$ ipython --no-banner

In [1]: import numpy as np

In [2]: import numpy.linalg as la

In [3]: np.set_printoptions(precision=2, suppress=True, linewidth=200)

In [4]: rd = lambda a: np.round(a, 2) + 0

In [5]: data = np.load("sample7.npy")

In [6]: rd(data)
Out[6]: 
array([[ 0.  ,  0.  , -0.71,  0.27,  0.07],
       [-0.19, -0.64,  0.1 , -0.13, -0.54],
       [ 0.86, -0.09,  0.3 ,  0.07,  0.05],
       [-0.26,  0.35,  0.4 , -0.42,  0.1 ],
       [ 0.26, -0.08, -0.03, -0.03, -0.1 ],
       [-0.13,  0.02,  0.25,  0.73, -0.03],
       [ 0.1 , -0.1 , -0.27, -0.31,  0.5 ],
       [-0.22, -0.07,  0.3 ,  0.31,  0.47],
       [ 0.1 ,  0.66, -0.1 ,  0.06, -0.46]])

In [7]: rd(la.svd(data, compute_uv=False))
Out[7]: array([1., 1., 1., 1., 1.])

In [8]: rd(la.pinv(data))
Out[8]: 
array([[ 0.  , -0.19,  0.86, -0.26,  0.26, -0.13,  0.1 , -0.22,  0.1 ],
       [ 0.  , -0.64, -0.09,  0.35, -0.08,  0.02, -0.1 , -0.07,  0.66],
       [-0.71,  0.1 ,  0.3 ,  0.4 , -0.03,  0.25, -0.27,  0.3 , -0.1 ],
       [ 0.27, -0.13,  0.07, -0.42, -0.03,  0.73, -0.31,  0.31,  0.06],
       [ 0.07, -0.54,  0.05,  0.1 , -0.1 , -0.03,  0.5 ,  0.47, -0.46]])

In [9]: rd(la.norm(data, axis=0))
Out[9]: array([1., 1., 1., 1., 1.])

In [10]: rd(data[:, 3] @ data[:, 0])
Out[10]: np.float64(0.0)

In [11]: rd(data.T @ data)
Out[11]: 
array([[1., 0., 0., 0., 0.],
       [0., 1., 0., 0., 0.],
       [0., 0., 1., 0., 0.],
       [0., 0., 0., 1., 0.],
       [0., 0., 0., 0., 1.]])

In [12]: hat = data @ la.solve(data.T @ data, data.T)

In [13]: print(rd(np.trace(hat)))
5.0

In [14]: rd(hat @ data[:, 3])
Out[14]: array([ 0.27, -0.13,  0.07, -0.42, -0.03,  0.73, -0.31,  0.31,  0.06])

In [15]: np.allclose(hat @ hat, hat)
Out[15]: True

In [16]: x0 = np.array([9, 0, 1, 1, 7])

In [17]: y = data @ x0

In [18]: rd(y)
Out[18]: array([ 0.03, -5.57,  8.51, -1.62,  1.56, -0.35,  3.77,  1.88, -2.37])

In [19]: rd(la.pinv(data) @ data)
Out[19]: 
array([[1., 0., 0., 0., 0.],
       [0., 1., 0., 0., 0.],
       [0., 0., 1., 0., 0.],
       [0., 0., 0., 1., 0.],
       [0., 0., 0., 0., 1.]])

In [20]: print(rd(la.solve(data.T @ data, data.T @ y)))
[9. 0. 1. 1. 7.]

In [21]: rng = np.random.default_rng(29)

In [22]: y = y + 0.02 * rng.normal(size=9)

In [23]: rd(y)
Out[23]: array([ 0.02, -5.56,  8.51, -1.62,  1.56, -0.35,  3.77,  1.88, -2.36])

In [24]: coef, *_ = la.lstsq(data, y)

In [25]: [round(float(la.norm(la.solve(data.T @ data + lam * np.eye(5), data.T @ y))), 2) for lam in (0, 1, 10, 100)]
Out[25]: [11.49, 5.74, 1.04, 0.11]

In [26]: rd(coef)
Out[26]: array([9.  , 0.01, 1.  , 0.99, 7.  ])

In [27]: rd(la.norm(data[8], 1)), rd(la.norm(data[8], np.inf))
Out[27]: (np.float64(1.37), np.float64(0.66))

In [28]: rd(la.norm(data, axis=1))
Out[28]: array([0.76, 0.88, 0.92, 0.73, 0.29, 0.78, 0.66, 0.68, 0.82])

In [29]: rd(la.norm(data) ** 2 / la.norm(data, 2) ** 2)
Out[29]: np.float64(5.0)

In [30]: G = data.T @ data

In [31]: print(rd(np.diag(G)))
[1. 1. 1. 1. 1.]

In [32]: print((data @ data.T).shape)
(9, 9)

In [33]: np.allclose(G, G.T)
Out[33]: True

In [34]: print(rd(la.svd(data, compute_uv=False) ** 2))
[1. 1. 1. 1. 1.]

In [35]: A = rng.normal(size=(37, 3)) + 5 * np.array([0, 3, -2])

In [36]: print(rd(A))
[[ -0.66  14.64 -10.86]
 [ -1.67  12.77  -9.94]
 [ -0.83  14.24 -10.58]
 [  0.42  15.57  -9.31]
 [  0.92  17.98  -9.71]
 [  0.15  12.82 -11.68]
 [  2.19  17.75  -9.55]
 [ -0.08  15.56 -12.04]
 [ -0.53  14.59  -8.26]
 [ -0.99  15.36  -9.28]
 [  1.08  14.57 -10.69]
 [ -2.18  16.15  -8.82]
 [ -0.49  15.23 -11.4 ]
 [ -0.21  15.73 -10.48]
 [  0.06  16.1   -9.4 ]
 [ -0.61  16.61  -8.23]
 [  1.    15.6   -9.28]
 [  0.88  13.74  -8.92]
 [ -0.84  15.2  -10.1 ]
 [  0.47  16.76  -9.47]
 [ -0.12  15.67  -9.88]
 [ -1.65  13.19 -10.53]
 [  1.99  14.72  -9.34]
 [  1.28  13.67  -8.65]
 [  0.85  15.53  -9.04]
 [ -2.07  15.16 -11.56]
 [  0.33  14.81 -10.45]
 [  0.57  13.21  -9.93]
 [  2.17  16.03 -10.97]
 [  0.41  14.82  -9.51]
 [ -1.19  15.47 -10.  ]
 [ -1.17  15.7   -8.63]
 [  1.15  12.36  -9.65]
 [  0.37  14.81 -10.18]
 [  0.43  15.67 -10.73]
 [  0.22  14.76 -10.75]
 [  0.37  14.42 -11.77]]

In [37]: U, sig, VT = la.svd(A, full_matrices=False)

In [38]: rd(VT @ VT.T)
Out[38]: 
array([[1., 0., 0.],
       [0., 1., 0.],
       [0., 0., 1.]])

In [39]: rd(np.abs(VT[0]))
Out[39]: array([0.  , 0.83, 0.55])

In [40]: rd(np.cumsum(sig ** 2) / np.sum(sig ** 2))
Out[40]: array([0.99, 1.  , 1.  ])

In [41]: rd(sig / sig[0])
Out[41]: array([1.  , 0.07, 0.06])

In [42]: rd(U.T @ U)
Out[42]: 
array([[1., 0., 0.],
       [0., 1., 0.],
       [0., 0., 1.]])

In [43]: J = np.load("test7.npy")

In [44]: print(J)
[[4. 1. 1. 1. 1.]
 [1. 4. 1. 1. 1.]
 [1. 1. 4. 1. 1.]
 [1. 1. 1. 4. 1.]
 [1. 1. 1. 1. 4.]]

In [45]: Lm = la.cholesky(J)

In [46]: rd(Lm @ Lm.T)
Out[46]: 
array([[4., 1., 1., 1., 1.],
       [1., 4., 1., 1., 1.],
       [1., 1., 4., 1., 1.],
       [1., 1., 1., 4., 1.],
       [1., 1., 1., 1., 4.]])

In [47]: rd(np.prod(np.diag(Lm)) ** 2), rd(la.det(J))
Out[47]: (np.float64(648.0), np.float64(648.0))

In [48]: rd(Lm)
Out[48]: 
array([[2.  , 0.  , 0.  , 0.  , 0.  ],
       [0.5 , 1.94, 0.  , 0.  , 0.  ],
       [0.5 , 0.39, 1.9 , 0.  , 0.  ],
       [0.5 , 0.39, 0.32, 1.87, 0.  ],
       [0.5 , 0.39, 0.32, 0.27, 1.85]])

In [49]: x0 = np.array([-1, -4, -2, -5, 2])

In [50]: h = np.maximum(J @ x0, 0)

In [51]: J.T @ h
Out[51]: array([0., 0., 0., 0., 0.])

In [52]: M2 = J / np.sqrt((J ** 2).mean(axis=1, keepdims=True))

In [53]: print(M2[3])
[0.5 0.5 0.5 2.  0.5]

In [54]: la.matrix_rank(J - J.mean(axis=1, keepdims=True))
Out[54]: np.int64(4)

In [55]: la.matrix_rank(M2) == la.matrix_rank(J)
Out[55]: np.True_

In [56]: rd(J - J.mean(axis=1, keepdims=True))
Out[56]: 
array([[ 2.4, -0.6, -0.6, -0.6, -0.6],
       [-0.6,  2.4, -0.6, -0.6, -0.6],
       [-0.6, -0.6,  2.4, -0.6, -0.6],
       [-0.6, -0.6, -0.6,  2.4, -0.6],
       [-0.6, -0.6, -0.6, -0.6,  2.4]])

In [57]: lab = rng.permutation(5)

In [58]: M2 = data[:, lab] * rng.choice([-1, 1], 5)

In [59]: rd(M2)
Out[59]: 
array([[ 0.71,  0.  ,  0.  , -0.27,  0.07],
       [-0.1 ,  0.64, -0.19,  0.13, -0.54],
       [-0.3 ,  0.09,  0.86, -0.07,  0.05],
       [-0.4 , -0.35, -0.26,  0.42,  0.1 ],
       [ 0.03,  0.08,  0.26,  0.03, -0.1 ],
       [-0.25, -0.02, -0.13, -0.73, -0.03],
       [ 0.27,  0.1 ,  0.1 ,  0.31,  0.5 ],
       [-0.3 ,  0.07, -0.22, -0.31,  0.47],
       [ 0.1 , -0.66,  0.1 , -0.06, -0.46]])

In [60]: U, _, VT = la.svd(data.T @ M2)

In [61]: lab
Out[61]: array([2, 1, 0, 3, 4])

In [62]: K = np.array([[0, 0, 0, 0],
    ...:     [0, 2, 0, 0],
    ...:     [1, 0, 1, 2],
    ...:     [0, -3, -1, -3],
    ...:     [2, -2, 3, 0],
    ...:     [0, 2, 0, 0],
    ...:     [0, 0, 0, 0],
    ...:     [-1, -1, -3, -1],
    ...:     [-1, 2, -1, -2],
    ...:     [0, -3, -1, -3],
    ...:     [-2, 1, -4, -3],
    ...:     [-1, -1, -3, -1],
    ...:     [1, 0, 1, 2]])

In [63]: Ac = A - A.mean(axis=0)

In [64]: U, sig, VT = la.svd(Ac, full_matrices=False)

In [65]: rd(Ac.mean(axis=0))
Out[65]: array([0., 0., 0.])

In [66]: la.matrix_rank(Ac)
Out[66]: np.int64(3)

In [67]: rd((sig ** 2).sum() ** 2 / (sig ** 4).sum())
Out[67]: np.float64(2.78)

In [68]: (np.sign(U[:, 0]) == np.sign(U[0, 0])).astype(int)
Out[68]: array([1, 1, 1, 0, 0, 1, 0, 1, 1, 0, 1, 0, 1, 0, 0, 0, 0, 1, 1, 0, 0, 1, 0, 1, 0, 1, 1, 1, 0, 0, 1, 0, 1, 1, 0, 1, 1])

In [69]: D = la.norm(K[:, None] - K[None], axis=-1)

In [70]: la.matrix_rank(D ** 2)
Out[70]: np.int64(6)

In [71]: print(D.shape)
(13, 13)

In [72]: rd(D[11])
Out[72]: array([3.46, 4.47, 5.48, 3.61, 6.86, 4.47, 3.46, 0.  , 3.74, 3.61, 3.16, 0.  , 5.48])

In [73]: np.unravel_index(D.round(6).argmax(), D.shape)
Out[73]: (np.int64(4), np.int64(10))

In [74]: print(rd(D[:5, :5]))
[[0.   2.   2.45 4.36 4.12]
 [2.   0.   3.16 5.92 5.39]
 [2.45 3.16 0.   6.24 3.61]
 [4.36 5.92 6.24 0.   5.48]
 [4.12 5.39 3.61 5.48 0.  ]]

In [75]: np.flatnonzero(D[11] < D.mean() / 2)
Out[75]: array([ 7, 11])

In [76]: D[11].round(6).argsort(kind="stable")[:4]
Out[76]: array([ 7, 11, 10,  0])

In [77]: cent = K[[3, 10]].astype(float)

In [78]: for _ in range(3):
    ...:     lab = la.norm(K[:, None] - cent, axis=-1).argmin(axis=1)
    ...:     cent = np.array([K[lab == j].mean(axis=0) for j in range(2)])
    ...: 

In [79]: print(lab)
[0 1 0 0 0 1 0 1 1 0 1 1 0]

In [80]: rd(cent[1] - cent[0])
Out[80]: array([-1.4 ,  1.98, -2.26, -0.88])

In [81]: rd(cent)
Out[81]: 
array([[ 0.57, -1.14,  0.43, -0.29],
       [-0.83,  0.83, -1.83, -1.17]])

In [82]: x0 = np.array([6, 0, 7, 6])

In [83]: y = K @ x0

In [84]: rd(la.lstsq(K, y)[0])
Out[84]: array([6., 0., 7., 6.])

In [85]: try:
    ...:     la.solve(K, y)
    ...: except la.LinAlgError as e:
    ...:     print(e)
    ...: 
Last 2 dimensions of the array must be square

In [86]: y = y + 0.05 * rng.normal(size=13)

In [87]: rd(y)
Out[87]: array([ -0.1 ,   0.08,  25.02, -25.06,  33.1 ,  -0.04,  -0.06, -33.01, -24.98, -24.96, -57.88, -33.04,  24.91])

In [88]: coef, *_ = la.lstsq(K, y)

In [89]: [round(float(la.norm(la.solve(K.T @ K + lam * np.eye(4), K.T @ y))), 2) for lam in (0, 1, 10, 100)]
Out[89]: [11.01, 10.68, 9.62, 4.91]

In [90]: rd(coef)
Out[90]: array([6.05, 0.02, 6.99, 5.97])

In [91]: M2 = np.array([[0, 1, 3, 2, 0, 3, 0, 1, 0, 1, 2, 3],
    ...:     [1, 1, 3, 1, 0, 1, 3, 3, 0, 1, 3, 1],
    ...:     [3, 3, 1, 1, 0, 2, 0, 2, 1, 1, 1, 1],
    ...:     [2, 3, 0, 0, 1, 3, 1, 3, 3, 3, 3, 0],
    ...:     [3, 0, 1, 1, 0, 1, 0, 1, 2, 2, 3, 2],
    ...:     [0, 2, 2, 3, 2, 3, 3, 3, 1, 0, 3, 3],
    ...:     [3, 2, 3, 0, 0, 1, 2, 1, 0, 2, 3, 2],
    ...:     [1, 1, 0, 2, 2, 3, 3, 2, 2, 1, 1, 2],
    ...:     [1, 0, 3, 0, 3, 1, 0, 0, 0, 1, 1, 3],
    ...:     [3, 2, 3, 3, 1, 0, 3, 3, 2, 3, 0, 2],
    ...:     [2, 2, 3, 2, 0, 0, 0, 2, 2, 1, 1, 0],
    ...:     [1, 0, 3, 3, 3, 0, 2, 2, 0, 3, 0, 0]])

In [92]: M2[-1] = M2[0]

In [93]: W0 = M2 + 0.3 * np.eye(12)

In [94]: W0
Out[94]: 
array([[0.3, 1. , 3. , 2. , 0. , 3. , 0. , 1. , 0. , 1. , 2. , 3. ],
       [1. , 1.3, 3. , 1. , 0. , 1. , 3. , 3. , 0. , 1. , 3. , 1. ],
       [3. , 3. , 1.3, 1. , 0. , 2. , 0. , 2. , 1. , 1. , 1. , 1. ],
       [2. , 3. , 0. , 0.3, 1. , 3. , 1. , 3. , 3. , 3. , 3. , 0. ],
       [3. , 0. , 1. , 1. , 0.3, 1. , 0. , 1. , 2. , 2. , 3. , 2. ],
       [0. , 2. , 2. , 3. , 2. , 3.3, 3. , 3. , 1. , 0. , 3. , 3. ],
       [3. , 2. , 3. , 0. , 0. , 1. , 2.3, 1. , 0. , 2. , 3. , 2. ],
       [1. , 1. , 0. , 2. , 2. , 3. , 3. , 2.3, 2. , 1. , 1. , 2. ],
       [1. , 0. , 3. , 0. , 3. , 1. , 0. , 0. , 0.3, 1. , 1. , 3. ],
       [3. , 2. , 3. , 3. , 1. , 0. , 3. , 3. , 2. , 3.3, 0. , 2. ],
       [2. , 2. , 3. , 2. , 0. , 0. , 0. , 2. , 2. , 1. , 1.3, 0. ],
       [0. , 1. , 3. , 2. , 0. , 3. , 0. , 1. , 0. , 1. , 2. , 3.3]])

In [95]: M2 = la.inv(W0)

In [96]: rd(la.cond(W0))
Out[96]: np.float64(130.93)

In [97]: rd(la.det(W0) * la.det(M2))
Out[97]: np.float64(1.0)

In [98]: x0 = np.array([2, 0, 2, 1, 3, 0, 0, 2, 3, 1, 2, 2])

In [99]: y = W0 @ x0

In [100]: y
Out[100]: array([21.6, 24. , 21.6, 31.3, 29.9, 34. , 26. , 27.6, 26.9, 37.3, 25.6, 21.6])

In [101]: rd(la.solve(W0, y + W0[:, 3]))
Out[101]: array([2., 0., 2., 2., 3., 0., 0., 2., 3., 1., 2., 2.])

In [102]: M2 = np.array([[2, 2, 1, -3, 1, -1, -3],
     ...:     [3, 2, -2, -1, 3, 2, -3],
     ...:     [-1, 0, 2, -3, -3, 0, -3],
     ...:     [1, 1, -3, 3, 0, -2, 1],
     ...:     [-2, 2, 3, 0, -1, 2, -3],
     ...:     [3, 2, 1, -3, -1, 2, 2],
     ...:     [1, 0, -2, 0, 3, -1, -1]])

In [103]: E = M2 - M2.T

In [104]: E
Out[104]: 
array([[ 0, -1,  2, -4,  3, -4, -4],
       [ 1,  0, -2, -2,  1,  0, -3],
       [-2,  2,  0,  0, -6, -1, -1],
       [ 4,  2,  0,  0,  0,  1,  1],
       [-3, -1,  6,  0,  0,  3, -6],
       [ 4,  0,  1, -1, -3,  0,  3],
       [ 4,  3,  1, -1,  6, -3,  0]])

In [105]: blk = np.stack([E, 2 * E, E[::-1]])

In [106]: print(blk.shape)
(3, 7, 7)

In [107]: print(la.matrix_rank(blk.reshape(3, -1)))
2

In [108]: (blk @ E.T).shape
Out[108]: (3, 7, 7)

In [109]: rd(la.det(blk))
Out[109]: array([0., 0., 0.])

In [110]: la.matrix_rank(blk)
Out[110]: array([6, 6, 6])

In [111]: r = la.matrix_rank(E)

In [112]: print(r)
6

In [113]: ns = la.svd(E)[2][r:].T

In [114]: np.allclose(E @ ns, 0)
Out[114]: True

In [115]: [int(la.matrix_rank(np.delete(E, i, axis=0))) for i in range(7)]
Out[115]: [6, 6, 6, 6, 6, 6, 6]

In [116]: vals, vecs = la.eigvalsh(J)
Traceback (most recent call last):
  Cell In[116], line 1
    vals, vecs = la.eigvalsh(J)
ValueError: too many values to unpack (expected 2)


In [117]: vals, vecs = la.eigh(J)

In [118]: rd(la.eigvalsh(J + 2 * np.eye(5)))
Out[118]: array([ 5.,  5.,  5.,  5., 10.])

In [119]: vals.sum(), np.trace(J)
Out[119]: (np.float64(20.0), np.float64(20.0))

In [120]: rd(vecs.T @ J @ vecs)
Out[120]: 
array([[3., 0., 0., 0., 0.],
       [0., 3., 0., 0., 0.],
       [0., 0., 3., 0., 0.],
       [0., 0., 0., 3., 0.],
       [0., 0., 0., 0., 8.]])

In [121]: vals
Out[121]: array([3., 3., 3., 3., 8.])
